% ipython --no-banner

In [1]: import numpy as np

In [2]: np.set_printoptions(precision=2, suppress=True, linewidth=100, floatmode="fixed")

In [3]: rd = lambda a: np.round(a, 2) + 0

In [4]: F = np.array([[-4, -7, 0, 8, 40],
   ...:     [-2, -2, 8, 8, 40],
   ...:     [0, -6, -2, 9, 45],
   ...:     [9, 3, -3, 8, 40],
   ...:     [0, 0, 6, 9, 45]])

In [5]: print((F - F.T) / 2)
[[  0.00  -2.50   0.00  -0.50  20.00]
 [  2.50   0.00   7.00   2.50  20.00]
 [  0.00  -7.00   0.00   6.00  19.50]
 [  0.50  -2.50  -6.00   0.00  15.50]
 [-20.00 -20.00 -19.50 -15.50   0.00]]

In [6]: print(rd(np.linalg.det(F)))
0.0

In [7]: print(np.allclose(F, F.T))
False

In [8]: print(np.linalg.matrix_power(F, 2))
[[ 102   66  160  336 1680]
 [  84   -6  184  464 2320]
 [  93   51  199  411 2055]
 [  30  -27  246  493 2465]
 [  81   -9  231  531 2655]]

In [9]: Uu, sig, vt = np.linalg.svd(F)

In [10]: vecs = vt[:(sig > 1e-8).sum()]

In [11]: rng = np.random.default_rng(303)

In [12]: x0 = F[0] + 4 * F[4] + rng.integers(2) * np.eye(5)[0]

In [13]: print(x0)
[ -4.00  -7.00  24.00  44.00 220.00]

In [14]: print(rd(np.diag(vecs.T @ vecs)))
[1.00 1.00 1.00 0.04 0.96]

In [15]: print(np.linalg.matrix_rank(np.vstack([F, x0])))
4

In [16]: print(np.allclose(vecs.T @ vecs @ x0, x0))
True

In [17]: print(rd(np.linalg.norm(x0 - vecs.T @ vecs @ x0)))
0.0

In [18]: print([round(float(x), 2) for x in np.linalg.svd(F, compute_uv=False)[:3]])
[96.18, 12.96, 9.77]

In [19]: Uu, sig, vt = np.linalg.svd(F)

In [20]: print(np.argmax(sig[:-1] / (sig[1:] + 1e-6)) + 1)
4

In [21]: B = Uu[:, :4] @ np.diag(sig[:4]) @ vt[:4]

In [22]: print(rd(np.abs(F - B).max()))
0.0

In [23]: print(rd(np.linalg.norm(F - B) / np.linalg.norm(F)))
0.0

In [24]: print(rd(np.linalg.norm(F - B, 2)), rd(sig[4]))
0.0 0.0

In [25]: mat = np.load("layer7.npy")

In [26]: print(mat)
[[  0   0  -3]
 [ -2   3  -1]
 [ -3   3   0]
 [-10  15  -8]]

In [27]: B = np.c_[mat[:, :2] @ np.array([[1, 0], [1, -1]]), np.array([-3, -1, -2, 0])]

In [28]: print(B)
[[  0   0  -3]
 [  1  -3  -1]
 [  0  -3  -2]
 [  5 -15   0]]

In [29]: print(rd(np.linalg.lstsq(mat, B[:, 0])[0]))
[1.00 1.00 0.00]

In [30]: print(rd(np.linalg.norm(np.linalg.qr(mat)[0].T @ B, axis=0) ** 2 / ((B ** 2).sum(axis=0) + 1e-12)))
[1.00 1.00 0.83]

In [31]: gram = mat.T @ mat

In [32]: print(rd(np.linalg.eigvalsh(gram)[::-1]))
[418.73  10.79   0.48]

In [33]: print(np.allclose(gram, gram.T))
True

In [34]: print(np.linalg.matrix_rank(gram))
3

In [35]: print(np.diag(gram))
[113 243  74]

In [36]: t3 = np.stack([mat, 2 * mat, mat[::-1]])

In [37]: print(t3.sum(axis=0))
[[-10  15 -17]
 [ -9  12  -3]
 [-11  12  -1]
 [-30  45 -27]]

In [38]: print((t3 @ mat.T).shape)
(3, 4, 4)

In [39]: print(np.linalg.matrix_rank(t3))
[3 3 3]

In [40]: x0 = np.array([-1, 1, -3])

In [41]: y = mat @ x0

In [42]: print(rd(np.linalg.lstsq(mat, y)[0]))
[-1.00  1.00 -3.00]

In [43]: print(rd(np.linalg.solve(mat.T @ mat, mat.T @ y)))
[-1.00  1.00 -3.00]

In [44]: print(y)
[ 9  8  6 49]

In [45]: y = y + 0.02 * rng.normal(size=4)

In [46]: print(rd(y))
[ 8.99  7.98  6.00 48.99]

In [47]: coef, *_ = np.linalg.lstsq(mat, y)

In [48]: print([round(float(np.linalg.norm(np.linalg.solve(mat.T @ mat + lam * np.eye(3), mat.T @ y))), 2) for lam in (0, 1, 10, 100)])
[3.32, 3.15, 2.65, 2.0]

In [49]: print(rd(coef))
[-1.00  1.00 -3.00]

In [50]: print(rd(mat.T @ (y - mat @ coef)))
[0.00 0.00 0.00]
